$ ipython --no-banner

In [1]: import numpy as np

In [2]: from numpy import linalg as LA

In [3]: np.set_printoptions(precision=3, suppress=True, linewidth=160)

In [4]: rnd = lambda a: np.round(a, 3) + 0

In [5]: A = np.load("arr.npy")

In [6]: A
Out[6]: 
array([[ 1, -1, -1,  1, -1,  1,  1, -1],
       [ 1, -1, -1,  1,  1, -1, -1,  1],
       [ 1, -1,  1, -1, -1,  1, -1,  1],
       [ 1,  1, -1, -1, -1, -1,  1,  1],
       [ 1, -1,  1, -1,  1, -1,  1, -1]])

In [7]: f, v = A[4], A[0]

In [8]: f @ f
Out[8]: np.int64(8)

In [9]: print(f @ v)
0

In [10]: pr = (f @ v) / (f @ f) * f

In [11]: rnd(LA.norm(f + v) ** 2 + LA.norm(f - v) ** 2)
Out[11]: np.float64(32.0)

In [12]: W1 = np.array([[4, -1, 4],
    ...:     [5, -1, -3],
    ...:     [5, 0, 0],
    ...:     [-2, -3, 3],
    ...:     [3, 5, 5],
    ...:     [-3, 5, 5],
    ...:     [-5, 0, 4],
    ...:     [3, -2, 1]])

In [13]: b = np.array([-8, 7, 6])

In [14]: hid = np.maximum(A @ W1 + b, 0)

In [15]: (hid > 0).mean(axis=0)
Out[15]: array([0. , 0.8, 0.8])

In [16]: hid
Out[16]: 
array([[ 0,  6, 19],
       [ 0,  2, 13],
       [ 0,  8,  7],
       [ 0,  0,  0],
       [ 0, 12, 13]])

In [17]: LA.matrix_rank(hid)
Out[17]: np.int64(2)

In [18]: W2 = np.array([[-1, 0], [-2, -1], [-5, -8]])

In [19]: (hid @ W2).round(6).argmax(axis=1)
Out[19]: array([0, 0, 0, 0, 0])

In [20]: W1 @ W2
Out[20]: 
array([[-22, -31],
       [ 12,  25],
       [ -5,   0],
       [ -7, -21],
       [-38, -45],
       [-32, -45],
       [-15, -32],
       [ -4,  -6]])

In [21]: other = A / LA.norm(A, axis=1, keepdims=True)

In [22]: C2 = other @ other.T

In [23]: print(rnd(C2))
[[1. 0. 0. 0. 0.]
 [0. 1. 0. 0. 0.]
 [0. 0. 1. 0. 0.]
 [0. 0. 0. 1. 0.]
 [0. 0. 0. 0. 1.]]

In [24]: rnd(C2[3])
Out[24]: array([0., 0., 0., 1., 0.])

In [25]: np.degrees(np.arccos(np.clip(C2[3, 1], -1, 1)))
Out[25]: np.float64(90.0)

In [26]: (np.abs(C2) > 0.9).astype(int)
Out[26]: 
array([[1, 0, 0, 0, 0],
       [0, 1, 0, 0, 0],
       [0, 0, 1, 0, 0],
       [0, 0, 0, 1, 0],
       [0, 0, 0, 0, 1]])

In [27]: (C2 - 2 * np.eye(5)).round(6).argmax(axis=1)
Out[27]: array([1, 0, 0, 0, 0])

In [28]: t = np.radians(180)

In [29]: R = np.eye(8)

In [30]: R[5, 5] = R[0, 0] = np.cos(t)

In [31]: R[5, 0], R[0, 5] = -np.sin(t), np.sin(t)

In [32]: rnd(R)
Out[32]: 
array([[-1.,  0.,  0.,  0.,  0.,  0.,  0.,  0.],
       [ 0.,  1.,  0.,  0.,  0.,  0.,  0.,  0.],
       [ 0.,  0.,  1.,  0.,  0.,  0.,  0.,  0.],
       [ 0.,  0.,  0.,  1.,  0.,  0.,  0.,  0.],
       [ 0.,  0.,  0.,  0.,  1.,  0.,  0.,  0.],
       [ 0.,  0.,  0.,  0.,  0., -1.,  0.,  0.],
       [ 0.,  0.,  0.,  0.,  0.,  0.,  1.,  0.],
       [ 0.,  0.,  0.,  0.,  0.,  0.,  0.,  1.]])

In [33]: other = A @ R.T

In [34]: rnd(LA.svd(A, compute_uv=False)), rnd(LA.svd(other, compute_uv=False))
Out[34]: 
(array([2.828, 2.828, 2.828, 2.828, 2.828]),
 array([2.828, 2.828, 2.828, 2.828, 2.828]))

In [35]: other = A[0, 0] * A[1:] - np.outer(A[1:, 0], A[0])

In [36]: print(other)
[[ 0  0  0  0  2 -2 -2  2]
 [ 0  0  2 -2  0  0 -2  2]
 [ 0  2  0 -2  0 -2  0  2]
 [ 0  0  2 -2  2 -2  0  0]]

In [37]: LA.matrix_rank(other), LA.matrix_rank(A)
Out[37]: (np.int64(4), np.int64(5))

In [38]: mat = np.array([[1, 1, 0], [2, 0, 0], [-2, 2, 1]])

In [39]: mat
Out[39]: 
array([[ 1,  1,  0],
       [ 2,  0,  0],
       [-2,  2,  1]])

In [40]: Uu, sig, Vh = LA.svd(mat, full_matrices=False)

In [41]: np.allclose(Uu * sig @ Vh, mat)
Out[41]: True

In [42]: (sig > 1e-8).sum()
Out[42]: np.int64(3)

In [43]: rnd(np.sqrt((sig ** 2).sum())), rnd(LA.norm(mat))
Out[43]: (np.float64(3.873), np.float64(3.873))

In [44]: np.abs(Uu[:, 0]).round(6).argmax()
Out[44]: np.int64(2)

In [45]: rnd(Uu.T @ mat @ Vh.T)
Out[45]: 
array([[3.365, 0.   , 0.   ],
       [0.   , 1.892, 0.   ],
       [0.   , 0.   , 0.314]])

In [46]: rnd(sig)
Out[46]: array([3.365, 1.892, 0.314])

In [47]: O = mat.astype(float).copy()

In [48]: for j in range(3):
    ...:     O[:, j] -= O[:, :j] @ (O[:, :j].T @ O[:, j])
    ...:     O[:, j] /= LA.norm(O[:, j])
    ...: 

In [49]: rnd(O.T @ O)
Out[49]: 
array([[1., 0., 0.],
       [0., 1., 0.],
       [0., 0., 1.]])

In [50]: J = np.load("mat.npy")

In [51]: rnd(J)
Out[51]: 
array([[ 4.332, -1.048, -0.804,  0.422,  0.543],
       [-1.048,  6.593, -0.693,  0.779,  2.119],
       [-0.804, -0.693,  5.044,  4.073, -0.688],
       [ 0.422,  0.779,  4.073,  4.592,  1.358],
       [ 0.543,  2.119, -0.688,  1.358,  3.439]])

In [52]: np.unique(J.round(6), axis=0).shape
Out[52]: (5, 5)

In [53]: print(rnd(np.trace(LA.pinv(J) @ J)))
4.0

In [54]: LA.lstsq(J[:-1].T, J[-1])[2]
Out[54]: np.int32(4)

In [55]: rank = LA.matrix_rank(J)

In [56]: rank
Out[56]: np.int64(4)

In [57]: ns = LA.svd(J)[2][rank:].T

In [58]: ns.shape
Out[58]: (5, 1)

In [59]: rnd(J @ ns)
Out[59]: 
array([[0.],
       [0.],
       [0.],
       [0.],
       [0.]])

In [60]: data = np.load("run13.npy")

In [61]: data
Out[61]: 
array([[ 1, -4, -1],
       [ 0,  3,  3],
       [ 0,  0, -4]])

In [62]: np.trace(data)
Out[62]: np.int64(0)

In [63]: (data + data.T) / 2
Out[63]: 
array([[ 1. , -2. , -0.5],
       [-2. ,  3. ,  1.5],
       [-0.5,  1.5, -4. ]])

In [64]: (data - data.T) / 2
Out[64]: 
array([[ 0. , -2. , -0.5],
       [ 2. ,  0. ,  1.5],
       [ 0.5, -1.5,  0. ]])

In [65]: np.allclose(data, data.T)
Out[65]: False

In [66]: np.allclose(data @ data.T, data.T @ data)
Out[66]: False

In [67]: rnd(np.abs(LA.eigvals(data)).max())
Out[67]: np.float64(4.0)

In [68]: feats = np.loadtxt("dump.csv", delimiter=",")

In [69]: feats
Out[69]: 
array([[1.   , 0.2  , 0.04 , 0.008, 0.002, 0.   ],
       [0.2  , 1.   , 0.2  , 0.04 , 0.008, 0.002],
       [0.04 , 0.2  , 1.   , 0.2  , 0.04 , 0.008],
       [0.008, 0.04 , 0.2  , 1.   , 0.2  , 0.04 ],
       [0.002, 0.008, 0.04 , 0.2  , 1.   , 0.2  ],
       [0.   , 0.002, 0.008, 0.04 , 0.2  , 1.   ]])

In [70]: w, evecs = LA.eigh(feats)

In [71]: vec = np.array([-1, 0, 2, -1, 0, -1])

In [72]: print(rnd(LA.eigvalsh(feats[1:, 1:])))
[0.696 0.786 0.948 1.172 1.399]

In [73]: rnd(evecs * np.sqrt(w) @ evecs.T)
Out[73]: 
array([[0.995, 0.1  , 0.015, 0.002, 0.001, 0.   ],
       [0.1  , 0.99 , 0.099, 0.015, 0.002, 0.001],
       [0.015, 0.099, 0.99 , 0.099, 0.015, 0.002],
       [0.002, 0.015, 0.099, 0.99 , 0.099, 0.015],
       [0.001, 0.002, 0.015, 0.099, 0.99 , 0.1  ],
       [0.   , 0.001, 0.002, 0.015, 0.1  , 0.995]])

In [74]: (np.sign(evecs[:, -1].round(6)) == np.sign(evecs[0, -1].round(6))).astype(int)
Out[74]: array([1, 1, 1, 1, 1, 1])

In [75]: rnd(evecs * np.abs(w) @ evecs.T)
Out[75]: 
array([[1.   , 0.2  , 0.04 , 0.008, 0.002, 0.   ],
       [0.2  , 1.   , 0.2  , 0.04 , 0.008, 0.002],
       [0.04 , 0.2  , 1.   , 0.2  , 0.04 , 0.008],
       [0.008, 0.04 , 0.2  , 1.   , 0.2  , 0.04 ],
       [0.002, 0.008, 0.04 , 0.2  , 1.   , 0.2  ],
       [0.   , 0.002, 0.008, 0.04 , 0.2  , 1.   ]])

In [76]: M = np.loadtxt("sample17.csv", delimiter=",")

In [77]: M
Out[77]: 
array([[4., 1., 0., 0., 0.],
       [0., 4., 1., 0., 0.],
       [0., 0., 4., 1., 0.],
       [0., 0., 0., 4., 1.],
       [0., 0., 0., 0., 4.]])

In [78]: proj = np.triu(np.array([[-4, -9, 4, -1, -7],
    ...:     [-8, 6, 8, 4, 0],
    ...:     [5, 5, 0, -7, -3],
    ...:     [-1, 9, 6, -2, 4],
    ...:     [9, 7, 3, 2, 7]]), 1) + np.eye(5)

In [79]: other = proj @ M @ LA.inv(proj)

In [80]: rnd(LA.det(other))
Out[80]: np.float64(1024.0)

In [81]: E = np.loadtxt("x.csv", delimiter=",")

In [82]: E
Out[82]: 
array([[0., 0., 1., 0., 0., 0.],
       [0., 0., 1., 0., 0., 0.],
       [1., 1., 0., 0., 0., 0.],
       [0., 0., 0., 0., 0., 1.],
       [0., 0., 0., 0., 0., 0.],
       [0., 0., 0., 1., 0., 0.]])

In [83]: w, evecs = LA.eigh(E)

In [84]: np.unique(w.round(6) + 0, return_counts=True)[1]
Out[84]: array([1, 1, 2, 1, 1])

In [85]: rnd(evecs.T @ evecs)
Out[85]: 
array([[1., 0., 0., 0., 0., 0.],
       [0., 1., 0., 0., 0., 0.],
       [0., 0., 1., 0., 0., 0.],
       [0., 0., 0., 1., 0., 0.],
       [0., 0., 0., 0., 1., 0.],
       [0., 0., 0., 0., 0., 1.]])

In [86]: (w > 1e-8).sum(), (w < -1e-8).sum()
Out[86]: (np.int64(2), np.int64(2))
